>>> import numpy as np
>>> np.set_printoptions(precision=2, suppress=True, linewidth=200)
>>> def rnd(a):
...     return np.round(a, 2) + 0
... 
>>> arr = np.maximum(np.array([[-1, -3],
...     [5, 4],
...     [5, 3],
...     [-3, 5],
...     [1, -1],
...     [0, 4],
...     [-5, -2],
...     [-3, 5],
...     [-5, 5],
...     [3, -1],
...     [-3, 0],
...     [3, 2],
...     [-2, 4],
...     [2, 4],
...     [0, -4],
...     [-4, 2],
...     [5, -1],
...     [-1, 0],
...     [1, -3],
...     [0, 1],
...     [1, -1],
...     [-2, 5],
...     [-2, -2],
...     [-2, 1],
...     [4, -5],
...     [5, 1],
...     [-4, 4],
...     [0, -1],
...     [-2, -4],
...     [5, -5],
...     [1, 3],
...     [-5, 5],
...     [5, -5],
...     [-2, 5],
...     [-1, 1],
...     [5, -2],
...     [-5, 0],
...     [-3, 4],
...     [5, -1],
...     [0, 0]]) @ np.array([[2, 3, -3, 3, -2, -1], [-2, 1, 0, -3, 0, -2]]) + np.array([-1, 1, 0, 3, -3, 3]), 0)
>>> arr
array([[ 3,  0,  3,  9,  0, 10],
       [ 1, 20,  0,  6,  0,  0],
       [ 3, 19,  0,  9,  0,  0],
       [ 0,  0,  9,  0,  3,  0],
       [ 3,  3,  0,  9,  0,  4],
       [ 0,  5,  0,  0,  0,  0],
       [ 0,  0, 15,  0,  7, 12],
       [ 0,  0,  9,  0,  3,  0],
       [ 0,  0, 15,  0,  7,  0],
       [ 7,  9,  0, 15,  0,  2],
       [ 0,  0,  9,  0,  3,  6],
       [ 1, 12,  0,  6,  0,  0],
       [ 0,  0,  6,  0,  1,  0],
       [ 0, 11,  0,  0,  0,  0],
       [ 7,  0,  0, 15,  0, 11],
       [ 0,  0, 12,  0,  5,  3],
       [11, 15,  0, 21,  0,  0],
       [ 0,  0,  3,  0,  0,  4],
       [ 7,  1,  0, 15,  0,  8],
       [ 0,  2,  0,  0,  0,  1],
       [ 3,  3,  0,  9,  0,  4],
       [ 0,  0,  6,  0,  1,  0],
       [ 0,  0,  6,  3,  1,  9],
       [ 0,  0,  6,  0,  1,  3],
       [17,  8,  0, 30,  0,  9],
       [ 7, 17,  0, 15,  0,  0],
       [ 0,  0, 12,  0,  5,  0],
       [ 1,  0,  0,  6,  0,  5],
       [ 3,  0,  6,  9,  1, 13],
       [19, 11,  0, 33,  0,  8],
       [ 0,  7,  0,  0,  0,  0],
       [ 0,  0, 15,  0,  7,  0],
       [19, 11,  0, 33,  0,  8],
       [ 0,  0,  6,  0,  1,  0],
       [ 0,  0,  3,  0,  0,  2],
       [13, 14,  0, 24,  0,  2],
       [ 0,  0, 15,  0,  7,  8],
       [ 0,  0,  9,  0,  3,  0],
       [11, 15,  0, 21,  0,  0],
       [ 0,  1,  0,  3,  0,  3]])
>>> cent = arr[[20, 7]].astype(float)
>>> for _ in range(6):
...     idx = np.linalg.norm(arr[:, None] - cent, axis=-1).argmin(axis=1)
...     cent = np.array([arr[idx == j].mean(axis=0) for j in range(2)])
... 
>>> idx
array([1, 0, 0, 1, 1, 1, 1, 1, 1, 0, 1, 1, 1, 1, 0, 1, 0, 1, 0, 1, 1, 1, 1, 1, 0, 0, 1, 1, 1, 0, 1, 1, 0, 1, 1, 0, 1, 1, 0, 1])
>>> np.bincount(idx)
array([12, 28])
>>> rnd(cent[1] - cent[0])
array([ -9.67, -10.1 ,   5.89, -17.82,   2.  ,  -0.89])
>>> hat = arr @ np.linalg.solve(arr.T @ arr, arr.T)
>>> rnd(np.linalg.eigvalsh(hat))
array([0., 0., 0., 0., 0., 0., 0., 0., 0., 0., 0., 0., 0., 0., 0., 0., 0., 0., 0., 0., 0., 0., 0., 0., 0., 0., 0., 0., 0., 0., 0., 0., 0., 0., 1., 1., 1., 1., 1., 1.])
>>> rnd(np.trace(hat))
np.float64(6.0)
>>> r0 = np.array([-1, 9])
>>> np.cross(arr[36, :3], arr[37, :3])
array([0, 0, 0])
>>> np.correlate(arr[36], arr[37], "full")
array([  0,   0,   0,  45,   0, 156,  24,  63,  72,   0,   0])
>>> G = arr.T @ arr
>>> G
array([[1666, 1362,   27, 3111,    3,  728],
       [1362, 2446,    0, 2757,    0,  331],
       [  27,    0, 1755,   99,  684,  588],
       [3111, 2757,   99, 5967,   12, 1506],
       [   3,    0,  684,   12,  288,  198],
       [ 728,  331,  588, 1506,  198, 1101]])
>>> rnd(np.linalg.eigvalsh(G)[::-1])
array([9371.6 , 2281.66, 1179.13,  354.79,   20.4 ,   15.42])
>>> np.allclose(G, G.T)
True
>>> (arr @ arr.T).shape
(40, 40)
>>> feats = np.array([[0, 0, 0, 0],
...     [0, 0, 0, 0],
...     [0, 2, 0, 0],
...     [0, 3, 0, 0],
...     [0, 0, 0, 0],
...     [0, 0, 1, 0],
...     [0, 0, 0, 0],
...     [0, 1, 0, 0],
...     [2, 0, 0, 0],
...     [0, 0, 0, 0],
...     [0, 0, 0, 0]])
>>> np.linalg.matrix_rank(feats, rtol=0.1)
np.int64(3)
>>> rnd(np.linalg.norm(feats, 2) / np.linalg.norm(feats))
np.float64(0.86)
>>> np.linalg.cond(feats) > 100
np.True_
>>> [round(float(x), 2) for x in np.linalg.svd(feats, compute_uv=False)[:3]]
[3.74, 2.0, 1.0]
>>> np.argsort(-np.linalg.norm(feats, axis=0).round(6), kind="stable")[:3]
array([1, 0, 2])
>>> U, sv, Vh = np.linalg.svd(feats)
>>> evecs = Vh[:(sv > 1e-8).sum()]
>>> rng = np.random.default_rng(794)
>>> vec = feats[3] + 3 * feats[0] + rng.integers(2) * np.eye(4)[3]
>>> vec
array([0., 3., 0., 1.])
>>> np.allclose(evecs.T @ evecs @ vec, vec)
False
>>> evecs.T @ evecs
array([[1., 0., 0., 0.],
       [0., 1., 0., 0.],
       [0., 0., 1., 0.],
       [0., 0., 0., 0.]])
>>> np.linalg.matrix_rank(np.vstack([feats, vec]))
np.int64(4)
>>> np.diag(evecs.T @ evecs)
array([1., 1., 1., 0.])
>>> np.allclose(feats[:-1].T @ np.linalg.lstsq(feats[:-1].T, feats[-1])[0], feats[-1])
True
>>> np.abs(np.diag(np.linalg.qr(feats)[1])) > 1e-9
array([ True,  True,  True, False])
>>> np.unique(feats.round(6), axis=0).shape
(6, 4)
>>> rnd(np.trace(np.linalg.pinv(feats) @ feats))
np.float64(3.0)
>>> r = np.linalg.matrix_rank(feats)
>>> r
np.int64(3)
>>> ns = np.linalg.svd(feats)[2][r:].T
>>> np.linalg.matrix_rank(feats.T @ feats), np.linalg.matrix_rank(feats @ feats.T)
(np.int64(3), np.int64(3))
>>> ns[:, 0] / ns[np.abs(ns[:, 0]).round(6).argmax(), 0]
array([0., 0., 0., 1.])
>>> m1 = np.load("case17.npy")
>>> m1
array([[0, 0, 0, 0, 0, 1, 0],
       [0, 0, 0, 0, 1, 0, 0],
       [1, 0, 0, 0, 0, 0, 0],
       [0, 0, 1, 0, 0, 0, 0],
       [0, 0, 0, 0, 0, 0, 1],
       [0, 0, 0, 1, 0, 0, 0],
       [0, 1, 0, 0, 0, 0, 0]])
>>> vec = np.array([7, 0, 4, 2, 9, 1, 9])
>>> target = m1 @ vec
>>> c, lr = np.zeros(7), 1 / np.linalg.norm(m1, 2) ** 2
>>> for i in range(20):
...     c -= lr * m1.T @ (m1 @ c - target)
...     if i % 5 == 0: print(i, round(np.linalg.norm(m1 @ c - target), 2))
... 
0 0.0
5 0.0
10 0.0
15 0.0
>>> c
array([7., 0., 4., 2., 9., 1., 9.])
>>> rnd(np.linalg.cond(m1))
np.float64(1.0)
>>> rnd(np.sort(np.linalg.eigvals(m1).real))
array([-1. , -0.5, -0.5,  0. ,  0. ,  1. ,  1. ])
>>> m1 @ m1
array([[0, 0, 0, 1, 0, 0, 0],
       [0, 0, 0, 0, 0, 0, 1],
       [0, 0, 0, 0, 0, 1, 0],
       [1, 0, 0, 0, 0, 0, 0],
       [0, 1, 0, 0, 0, 0, 0],
       [0, 0, 1, 0, 0, 0, 0],
       [0, 0, 0, 0, 1, 0, 0]])
>>> idx = rng.permutation(7)
>>> idx
array([3, 2, 5, 6, 1, 0, 4])
>>> M2 = m1[idx][:, idx]
>>> np.diag(M2)
array([0, 0, 0, 0, 0, 0, 0])
>>> np.trace(M2)
np.int64(0)
>>> M2
array([[0, 1, 0, 0, 0, 0, 0],
       [0, 0, 0, 0, 0, 1, 0],
       [1, 0, 0, 0, 0, 0, 0],
       [0, 0, 0, 0, 1, 0, 0],
       [0, 0, 0, 0, 0, 0, 1],
       [0, 0, 1, 0, 0, 0, 0],
       [0, 0, 0, 1, 0, 0, 0]])
>>> rnd(np.sort(np.abs(np.linalg.eigvals(M2))))
array([1., 1., 1., 1., 1., 1., 1.])
>>> q, evecs = np.linalg.qr(m1[:, :2])[0], np.linalg.qr(m1[:, 2:])[0]
>>> sv = np.linalg.svd(q.T @ evecs, compute_uv=False)
>>> np.degrees(np.arccos(sv.clip(0, 1)))
array([90., 90.])
>>> rnd(np.linalg.norm(q @ q.T - evecs @ evecs.T, 2))
np.float64(1.0)
>>> sv
array([0., 0.])
>>> W0 = np.load("x.npy")
>>> W0
array([[ 2.7 , -0.38,  4.81,  0.04,  3.31,  2.71,  2.37],
       [ 2.74,  0.26,  4.93,  0.28,  3.92,  2.6 ,  2.71],
       [ 2.82, -0.12,  4.99, -0.68,  4.6 ,  2.88,  2.88],
       [ 3.03, -0.23,  4.72, -0.5 ,  4.1 ,  3.55,  3.22],
       [ 4.26, -0.38,  3.  ,  0.33,  3.02,  1.27,  4.86],
       [ 4.  , -0.34,  3.16, -0.26,  2.96,  1.24,  4.9 ],
       [ 4.33, -0.21,  3.33,  0.24,  2.48,  1.26,  4.51],
       [ 4.2 , -0.06,  2.96, -0.2 ,  3.47,  0.82,  5.42],
       [ 5.13,  2.54,  0.15,  0.41,  5.01,  3.65,  0.45],
       [ 5.04,  1.95, -0.11,  0.21,  4.98,  3.69,  0.38],
       [ 4.9 ,  2.  ,  0.16, -0.39,  5.12,  4.02,  0.03],
       [ 4.9 ,  1.89, -0.21,  0.02,  4.88,  4.33, -0.02]])
>>> vec = np.array([-3, 2, -3, 1, -2, 0, -2])
>>> target = W0 @ vec
>>> rnd(np.linalg.solve(W0.T @ W0, W0.T @ target))
array([-3.,  2., -3.,  1., -2.,  0., -2.])
>>> target = target + 0.05 * rng.normal(size=12)
>>> rnd(target)
array([-34.64, -35.39, -39.35, -38.86, -37.93, -38.12, -37.15, -39.48, -21.21, -21.45, -21.98, -20.02])
>>> c, *_ = np.linalg.lstsq(W0, target)
>>> rnd(np.linalg.norm(target - W0 @ c))
np.float64(0.05)
>>> c.round()
array([-3.,  2., -3.,  1., -2.,  0., -2.])
>>> M2 = W0 / np.sqrt((W0 ** 2).mean(axis=1, keepdims=True))
>>> rnd(np.linalg.norm(M2, axis=1))
array([2.65, 2.65, 2.65, 2.65, 2.65, 2.65, 2.65, 2.65, 2.65, 2.65, 2.65, 2.65])
>>> rnd(M2[11])
array([ 1.55,  0.6 , -0.07,  0.01,  1.54,  1.37, -0.01])
>>> cent = np.array([[-3, -3, 2, 3, 0], [-2, -3, 0, 3, -2], [3, -1, 3, 2, -3]])
>>> mat = np.repeat(cent, 37 // 3, axis=0)
>>> mat = mat + 0.05 * rng.normal(size=mat.shape)
>>> rnd(mat)
array([[-3.03, -2.98,  1.92,  2.98, -0.18],
       [-3.01, -3.03,  1.95,  2.96,  0.08],
       [-2.9 , -3.08,  1.97,  2.99,  0.05],
       [-3.04, -2.99,  2.06,  2.9 ,  0.12],
       [-2.99, -3.02,  1.97,  3.04, -0.03],
       [-3.  , -3.05,  1.9 ,  3.01, -0.04],
       [-3.01, -3.02,  1.94,  3.08, -0.02],
       [-3.13, -3.  ,  2.03,  3.01,  0.  ],
       [-2.94, -3.05,  2.04,  3.09, -0.03],
       [-2.96, -2.95,  1.97,  2.96, -0.03],
       [-2.92, -2.96,  2.09,  3.  , -0.03],
       [-3.01, -3.01,  1.97,  3.01,  0.06],
       [-2.02, -3.01, -0.02,  3.07, -2.12],
       [-2.  , -2.96,  0.05,  3.09, -2.02],
       [-2.03, -3.08, -0.02,  2.97, -1.96],
       [-1.96, -2.93,  0.03,  3.05, -2.  ],
       [-1.92, -2.98, -0.01,  3.04, -2.07],
       [-2.03, -2.99,  0.05,  3.04, -2.  ],
       [-1.9 , -3.04, -0.06,  3.08, -2.09],
       [-1.99, -2.96, -0.03,  2.91, -2.05],
       [-2.1 , -2.95,  0.05,  2.98, -2.  ],
       [-2.03, -2.98,  0.01,  2.95, -1.94],
       [-2.03, -3.11,  0.07,  3.06, -2.  ],
       [-2.04, -3.04, -0.03,  2.98, -2.01],
       [ 2.95, -0.93,  2.88,  2.08, -3.05],
       [ 2.93, -1.07,  3.02,  2.  , -3.1 ],
       [ 3.08, -1.14,  2.95,  1.95, -3.03],
       [ 2.96, -0.97,  2.91,  2.03, -2.97],
       [ 3.01, -1.02,  3.03,  1.97, -3.13],
       [ 3.01, -1.05,  2.96,  1.95, -2.97],
       [ 3.06, -0.97,  3.  ,  2.03, -3.  ],
       [ 3.02, -1.01,  3.04,  1.97, -3.03],
       [ 2.97, -0.91,  2.94,  2.03, -3.12],
       [ 3.04, -1.03,  2.95,  2.03, -2.97],
       [ 2.96, -1.1 ,  2.99,  1.97, -2.96],
       [ 2.95, -0.99,  3.12,  2.03, -3.05]])
>>> cen = mat - mat.mean(axis=0)
>>> evecs = np.linalg.svd(cen)[2][:3]
>>> M2 = cen - cen @ evecs.T @ evecs
>>> rnd((cen @ evecs.T).std(axis=0))
array([3.12, 1.16, 0.06])
>>> rnd(M2.std(axis=0))
array([0.02, 0.04, 0.02, 0.04, 0.02])
